$ python -q
>>> import numpy as np
>>> import numpy.linalg as la
>>> np.set_printoptions(precision=1, suppress=True, linewidth=200, sign=" ")
>>> rd = lambda a: np.round(a, 1) + 0
>>> m1 = 5 * np.eye(3) + np.eye(3, k=1)
>>> print(m1)
[[ 5.  1.  0.]
 [ 0.  5.  1.]
 [ 0.  0.  5.]]
>>> # triangular
>>> rng = np.random.default_rng(876)
>>> z = rng.permutation(3)
>>> print(z)
[ 1  2  0]
>>> Y = m1[z][:, z]
>>> print(np.trace(Y))
15.0
>>> print(np.diag(Y))
[ 5.  5.  5.]
>>> print(np.allclose(Y, m1))
False
>>> print(rd(la.det(Y)), rd(la.det(m1[z])))
125.0 125.0
>>> print(Y)
[[ 5.  1.  0.]
 [ 0.  5.  0.]
 [ 1.  0.  5.]]
>>> T = np.stack([Y, -1 * Y, Y[::-1]])
>>> print(np.einsum("bij,cij->bc", T, T))
[[ 77. -77.  35.]
 [-77.  77. -35.]
 [ 35. -35.  77.]]
>>> print((T @ Y.T).shape)
(3, 3, 3)
>>> print(rd(la.norm(T, axis=(1, 2))))
[ 8.8  8.8  8.8]
>>> z = rng.permutation(3)
>>> Y = m1[:, z] * rng.choice([-1, 1], 3)
>>> print(Y)
[[ 5. -1.  0.]
 [ 0. -5.  1.]
 [ 0. -0.  5.]]
>>> Uu, _, VT = la.svd(m1.T @ Y)
>>> print(rd(la.lstsq(m1, Y)[0]))
[[ 1.  0.  0.]
 [ 0. -1.  0.]
 [ 0.  0.  1.]]
>>> print(rd(Uu @ VT))
[[ 1.  0.  0.]
 [ 0. -1.  0.]
 [ 0.  0.  1.]]
>>> Y = np.array([[3, 3, -2], [-1, 3, 0], [-3, -1, -1]])
>>> print(Y.T @ m1.T)
[[ 14.  -8. -15.]
 [ 18.  14.  -5.]
 [-10.  -1.  -5.]]
>>> print(np.einsum("ik,kj->ij", m1, Y))
[[ 14.  18. -10.]
 [ -8.  14.  -1.]
 [-15.  -5.  -5.]]
>>> print(np.vstack([m1, Y.T]).shape)
(6, 3)
>>> E = np.load("data.npy")
>>> print(E)
[[ 1.2  3.6  0.8  3.1]
 [-2.1 -0.7  4.3 -1.5]
 [-1.1  4.1 -2.4  0.9]
 [-2.6 -3.6 -1.3  2. ]
 [-4.1  2.3  1.3 -1. ]
 [ 1.1 -4.4 -1.5  1.6]
 [ 3.7  1.1 -0.4 -3.1]
 [-3.1  1.1 -2.6 -2.7]
 [ 0.3  2.7  0.3 -4.2]
 [ 0.1 -0.5 -4.8  1.3]
 [ 1.   4.7 -1.3 -0.2]
 [ 1.   0.2  1.5 -4.7]
 [ 1.  -1.1  4.4 -1.8]
 [-2.7  2.3  2.6 -2.4]
 [-1.   3.8 -2.9 -1. ]]
>>> Xs = E - E.mean(axis=0)
>>> vecs = la.svd(Xs)[2][:2]
>>> Y = Xs - Xs @ vecs.T @ vecs
>>> print(rd((Xs @ vecs.T).std(axis=0)))
[ 2.8  2.7]
>>> print(rd(Y.std(axis=0)))
[ 2.   0.5  1.   1.4]
>>> print(rd(la.norm(Y) / la.norm(Xs)))
0.6
>>> u = np.array([-2, 1, 1, 1])
>>> X = np.outer(rng.normal(size=29), u) + 0.1 * rng.normal(size=(29, 4))
>>> print(rd(X))
[[-0.6  0.6  0.4  0.5]
 [-1.1  0.5  0.5  0.5]
 [-1.4  1.   0.8  0.8]
 [ 1.  -0.6 -0.4 -0.5]
 [ 0.6 -0.3 -0.3 -0.3]
 [ 1.5 -1.  -0.8 -0.8]
 [ 1.9 -1.  -1.1 -1. ]
 [-1.   0.4  0.5  0.5]
 [ 4.1 -2.  -2.  -2.1]
 [ 3.  -1.6 -1.5 -1.5]
 [-2.   1.2  1.1  1. ]
 [ 0.   0.   0.1  0. ]
 [ 2.2 -1.  -1.1 -1.1]
 [-1.8  1.   0.9  1. ]
 [ 0.  -0.1  0.   0.1]
 [ 1.9 -1.  -0.9 -1. ]
 [ 1.9 -1.1 -1.2 -0.9]
 [-2.4  1.1  1.1  1.3]
 [-3.1  1.4  1.6  1.5]
 [ 0.4 -0.1 -0.2 -0.2]
 [ 3.2 -1.5 -1.7 -1.6]
 [-0.9  0.4  0.4  0.3]
 [-2.1  1.   1.1  1.1]
 [-0.6  0.3  0.2  0.2]
 [-0.8  0.6  0.3  0.4]
 [-0.6  0.2  0.2  0.2]
 [ 0.8 -0.4 -0.6 -0.4]
 [ 3.1 -1.5 -1.5 -1.6]
 [ 0.   0.2  0.  -0.1]]
>>> cov = np.cov(X, rowvar=False)
>>> print(rd(np.median(X, axis=0)))
[ 0.  0.  0.  0.]
>>> print(np.argsort(-X.std(axis=0).round(6), kind="stable"))
[ 0  2  1  3]
>>> print(np.argwhere(np.triu(np.abs(np.corrcoef(X.T)) > 0.8, 1)))
[[ 0  1]
 [ 0  2]
 [ 0  3]
 [ 1  2]
 [ 1  3]
 [ 2  3]]
>>> print(cov.shape)
(4, 4)
>>> print(rd(np.corrcoef(X.T)))
[[ 1. -1. -1. -1.]
 [-1.  1.  1.  1.]
 [-1.  1.  1.  1.]
 [-1.  1.  1.  1.]]
>>> print(rd(la.eigvalsh(cov)[::-1]))
[ 6.2  0.   0.   0. ]
>>> print(rd(X.std(axis=0)))
[ 1.8  0.9  0.9  0.9]
>>> print(rd(np.corrcoef(X[:, 2], X[:, 1])[0, 1]))
1.0
>>> Xs = X - X.mean(axis=0)
>>> vecs = la.svd(Xs)[2][:1]
>>> Y = Xs - Xs @ vecs.T @ vecs
>>> print(rd(np.diag(vecs.T @ vecs)))
[ 0.6  0.1  0.2  0.1]
>>> print(rd(np.cov(Xs @ vecs.T, rowvar=False)))
6.2
>>> print(rd(Y.std(axis=0)))
[ 0.1  0.1  0.1  0.1]
>>> print(rd(X.ravel(order="F")))
[-0.6 -1.1 -1.4  1.   0.6  1.5  1.9 -1.   4.1  3.  -2.   0.   2.2 -1.8  0.   1.9  1.9 -2.4 -3.1  0.4  3.2 -0.9 -2.1 -0.6 -0.8 -0.6  0.8  3.1  0.   0.6  0.5  1.  -0.6 -0.3 -1.  -1.   0.4 -2.  -1.6
  1.2  0.  -1.   1.  -0.1 -1.  -1.1  1.1  1.4 -0.1 -1.5  0.4  1.   0.3  0.6  0.2 -0.4 -1.5  0.2  0.4  0.5  0.8 -0.4 -0.3 -0.8 -1.1  0.5 -2.  -1.5  1.1  0.1 -1.1  0.9  0.  -0.9 -1.2  1.1  1.6 -0.2
 -1.7  0.4  1.1  0.2  0.3  0.2 -0.6 -1.5  0.   0.5  0.5  0.8 -0.5 -0.3 -0.8 -1.   0.5 -2.1 -1.5  1.   0.  -1.1  1.   0.1 -1.  -0.9  1.3  1.5 -0.2 -1.6  0.3  1.1  0.2  0.4  0.2 -0.4 -1.6 -0.1]
>>> T = X.reshape(29, 2, -1)
>>> print(T.shape)
(29, 2, 2)
>>> print(rd(T.transpose(1, 0, 2)))
[[[-0.6  0.6]
  [-1.1  0.5]
  [-1.4  1. ]
  [ 1.  -0.6]
  [ 0.6 -0.3]
  [ 1.5 -1. ]
  [ 1.9 -1. ]
  [-1.   0.4]
  [ 4.1 -2. ]
  [ 3.  -1.6]
  [-2.   1.2]
  [ 0.   0. ]
  [ 2.2 -1. ]
  [-1.8  1. ]
  [ 0.  -0.1]
  [ 1.9 -1. ]
  [ 1.9 -1.1]
  [-2.4  1.1]
  [-3.1  1.4]
  [ 0.4 -0.1]
  [ 3.2 -1.5]
  [-0.9  0.4]
  [-2.1  1. ]
  [-0.6  0.3]
  [-0.8  0.6]
  [-0.6  0.2]
  [ 0.8 -0.4]
  [ 3.1 -1.5]
  [ 0.   0.2]]

 [[ 0.4  0.5]
  [ 0.5  0.5]
  [ 0.8  0.8]
  [-0.4 -0.5]
  [-0.3 -0.3]
  [-0.8 -0.8]
  [-1.1 -1. ]
  [ 0.5  0.5]
  [-2.  -2.1]
  [-1.5 -1.5]
  [ 1.1  1. ]
  [ 0.1  0. ]
  [-1.1 -1.1]
  [ 0.9  1. ]
  [ 0.   0.1]
  [-0.9 -1. ]
  [-1.2 -0.9]
  [ 1.1  1.3]
  [ 1.6  1.5]
  [-0.2 -0.2]
  [-1.7 -1.6]
  [ 0.4  0.3]
  [ 1.1  1.1]
  [ 0.2  0.2]
  [ 0.3  0.4]
  [ 0.2  0.2]
  [-0.6 -0.4]
  [-1.5 -1.6]
  [ 0.  -0.1]]]
